In [1]: import numpy as np

In [2]: np.set_printoptions(precision=2, suppress=True, linewidth=120, sign=" ")

In [3]: tidy = lambda a: np.round(a, 2) + 0

In [4]: M = np.load("m.npy")

In [5]: print(M)
[[ 1.   0.   0.   0. ]
 [ 0.   1.   0.   0. ]
 [ 0.   0.5  0.5  0. ]
 [ 0.   0.   0.   1. ]]

In [6]: hat = np.triu(np.array([[-4, -5, -2, -1], [4, 0, 2, -3], [1, -4, -1, -4], [3, 1, 5, -2]]), 1) + np.eye(4)

In [7]: A2 = hat @ M @ np.linalg.inv(hat)

In [8]: print(A2)
[[ 1.  -1.   3.   9. ]
 [ 0.   2.  -3.  -9. ]
 [ 0.   0.5 -0.5 -4.5]
 [ 0.   0.   0.   1. ]]

In [9]: print(np.poly(A2))
[ 1.  -3.5  4.5 -2.5  0.5]

In [10]: print(np.linalg.matrix_rank(A2))
4

In [11]: print(np.trace(A2), np.trace(M))
3.5 3.5

In [12]: rng = np.random.default_rng(54)

In [13]: mat = rng.normal(size=(26, 7)) + 5 * np.array([1, 0, 3, 3, 0, 1, 3])

In [14]: print(tidy(mat))
[[ 4.03 -0.2  16.25 16.75 -0.52  6.3  14.43]
 [ 5.05  1.07 14.67 17.37 -2.53  4.7  14.19]
 [ 4.77  0.07 13.39 16.13 -1.24  5.57 15.98]
 [ 3.87  1.13 15.25 14.66  0.82  6.6  16.38]
 [ 5.34 -0.33 14.42 15.76  0.09  4.45 14.3 ]
 [ 4.01 -0.77 15.38 14.09 -1.14  4.27 13.98]
 [ 3.97  0.89 16.86 14.99  0.35  4.77 15.53]
 [ 3.82  0.14 16.44 13.98 -0.28  4.72 14.05]
 [ 5.69 -0.33 16.39 14.93 -0.61  4.12 13.8 ]
 [ 5.69 -0.23 16.62 15.03  0.5   5.49 13.68]
 [ 5.71  0.25 14.26 14.85  0.45  5.41 15.55]
 [ 5.47  1.22 14.84 14.62 -0.33  5.36 14.38]
 [ 3.76 -1.22 16.24 15.14  1.27  5.46 15.  ]
 [ 6.56  1.25 17.09 13.78 -0.66  5.27 12.96]
 [ 5.34 -1.01 14.24 13.72  0.98  5.37 13.5 ]
 [ 3.16  0.93 15.91 14.65  1.74  5.13 15.01]
 [ 5.7  -0.54 13.99 15.88 -0.29  4.73 16.14]
 [ 5.17 -1.25 15.68 14.72 -0.03  4.64 16.39]
 [ 5.02  1.85 15.89 14.89  1.59  6.58 15.09]
 [ 4.4   0.39 15.1  13.73  2.59  3.88 16.14]
 [ 5.22  0.08 14.98 15.05 -1.62  3.46 16.29]
 [ 4.84  1.6  15.23 14.89 -0.18  4.88 13.78]
 [ 4.9   0.84 15.72 14.44  0.96  5.14 15.16]
 [ 1.94 -0.58 14.66 14.16  0.75  2.97 14.92]
 [ 4.9   1.12 14.13 14.97 -0.73  4.84 15.21]
 [ 4.5  -0.05 15.11 16.23 -1.32  5.62 13.67]]

In [15]: idx = mat[:, 0] > np.median(mat[:, 0])

In [16]: f = mat[idx].mean(axis=0) - mat[~idx].mean(axis=0)

In [17]: print(np.argsort(-np.abs(f).round(6), kind="stable"))
[ 0  4  2  6  3  5  1]

In [18]: print(tidy(f))
[ 1.45  0.   -0.33  0.13 -0.54 -0.07 -0.2 ]

In [19]: A2 = mat / np.sqrt((mat ** 2).mean(axis=1, keepdims=True))

In [20]: print(tidy(A2[3]))
[ 0.37  0.11  1.45  1.39  0.08  0.63  1.56]

In [21]: print(np.linalg.matrix_rank(A2) == np.linalg.matrix_rank(mat))
True

In [22]: q, evecs = np.linalg.qr(mat[:, :5])[0], np.linalg.qr(mat[:, 5:])[0]

In [23]: sv = np.linalg.svd(q.T @ evecs, compute_uv=False)

In [24]: print(tidy(np.degrees(np.arccos(sv.clip(0, 1)))))
[  3.21  70.82]

In [25]: print(tidy(np.linalg.norm(q @ q.T - evecs @ evecs.T, 2)))
1.0

In [26]: feats = np.load("run18.npy")

In [27]: print(tidy(feats))
[[ 0.52 -0.48 -0.2  -0.34 -0.34 -0.48]
 [-0.48  0.52 -0.2  -0.34 -0.34 -0.48]
 [-0.2  -0.2   0.91 -0.15 -0.15 -0.2 ]
 [-0.34 -0.34 -0.15  0.76 -0.24 -0.34]
 [-0.34 -0.34 -0.15 -0.24  0.76 -0.34]
 [-0.48 -0.48 -0.2  -0.34 -0.34  0.52]]

In [28]: x0 = np.array([2, 0, -1, 0, -1, 1])

In [29]: print([p for p in range(1, 25) if np.allclose(np.linalg.matrix_power(feats, p), np.eye(6))])
[2, 4, 6, 8, 10, 12, 14, 16, 18, 20, 22, 24]

In [30]: X = np.load("case15.npy")

In [31]: print(X)
[[ 3.02 -3.   -2.    1.    3.    1.  ]
 [-1.   -1.98 -3.    3.   -2.   -1.  ]
 [-2.    3.   -1.98  1.    3.    1.  ]
 [-2.   -1.    3.    1.02  0.    2.  ]
 [ 3.   -3.    3.   -1.    1.02 -1.  ]
 [ 3.   -3.   -2.    1.    3.    1.02]]

In [32]: Uu, sv, VT = np.linalg.svd(X)

In [33]: print(tidy(sv))
[ 8.73  6.9   5.38  4.05  1.37  0.01]

In [34]: A2 = Uu[:, :5] @ np.diag(sv[:5]) @ VT[:5]

In [35]: print(tidy(np.abs(X - A2).max()))
0.0

In [36]: print(tidy(A2))
[[ 3.02 -3.   -2.    1.    3.    1.  ]
 [-1.   -1.98 -3.    3.   -2.   -1.  ]
 [-2.    3.   -1.98  1.    3.    1.  ]
 [-2.   -1.    3.    1.02  0.    2.  ]
 [ 3.   -3.    3.   -1.    1.02 -1.  ]
 [ 3.   -3.   -2.    1.    3.    1.02]]

In [37]: print(X.reshape(2, -1))
[[ 3.02 -3.   -2.    1.    3.    1.   -1.   -1.98 -3.    3.   -2.   -1.   -2.    3.   -1.98  1.    3.    1.  ]
 [-2.   -1.    3.    1.02  0.    2.    3.   -3.    3.   -1.    1.02 -1.    3.   -3.   -2.    1.    3.    1.02]]

In [38]: print(X.reshape(-1, 2))
[[ 3.02 -3.  ]
 [-2.    1.  ]
 [ 3.    1.  ]
 [-1.   -1.98]
 [-3.    3.  ]
 [-2.   -1.  ]
 [-2.    3.  ]
 [-1.98  1.  ]
 [ 3.    1.  ]
 [-2.   -1.  ]
 [ 3.    1.02]
 [ 0.    2.  ]
 [ 3.   -3.  ]
 [ 3.   -1.  ]
 [ 1.02 -1.  ]
 [ 3.   -3.  ]
 [-2.    1.  ]
 [ 3.    1.02]]

In [39]: T = X.reshape(6, 2, -1)

In [40]: print(T[:, 0])
[[ 3.02 -3.   -2.  ]
 [-1.   -1.98 -3.  ]
 [-2.    3.   -1.98]
 [-2.   -1.    3.  ]
 [ 3.   -3.    3.  ]
 [ 3.   -3.   -2.  ]]

In [41]: print(T.transpose(1, 0, 2))
[[[ 3.02 -3.   -2.  ]
  [-1.   -1.98 -3.  ]
  [-2.    3.   -1.98]
  [-2.   -1.    3.  ]
  [ 3.   -3.    3.  ]
  [ 3.   -3.   -2.  ]]

 [[ 1.    3.    1.  ]
  [ 3.   -2.   -1.  ]
  [ 1.    3.    1.  ]
  [ 1.02  0.    2.  ]
  [-1.    1.02 -1.  ]
  [ 1.    3.    1.02]]]

In [42]: print(T.shape)
(6, 2, 3)

In [43]: print(np.argsort(-np.linalg.norm(X, axis=0).round(6), kind="stable")[:3])
[ 1  2  0]

In [44]: print(tidy(np.linalg.norm(X, 2) / np.linalg.norm(X)))
0.67

In [45]: print(np.linalg.cond(X) > 100)
True

In [46]: idx = rng.permutation(6)

In [47]: print(idx)
[ 5  2  1  0  4  3]

In [48]: A2 = X[idx][:, idx]

In [49]: print(tidy(np.sort(np.abs(np.linalg.eigvals(A2)))))
[ 0.02  1.81  1.81  4.99  4.99  6.61]

In [50]: print(np.allclose(A2, X))
False

In [51]: print(np.diag(A2))
[ 1.02 -1.98 -1.98  3.02  1.02  1.02]

In [52]: f = np.array([1, 3])

In [53]: print(np.polyval(f, X[2]))
[ 1.    6.    1.02  4.    6.    4.  ]

In [54]: print(np.cross(X[2, :3], X[3, :3]))
[ 7.02  9.96  8.  ]
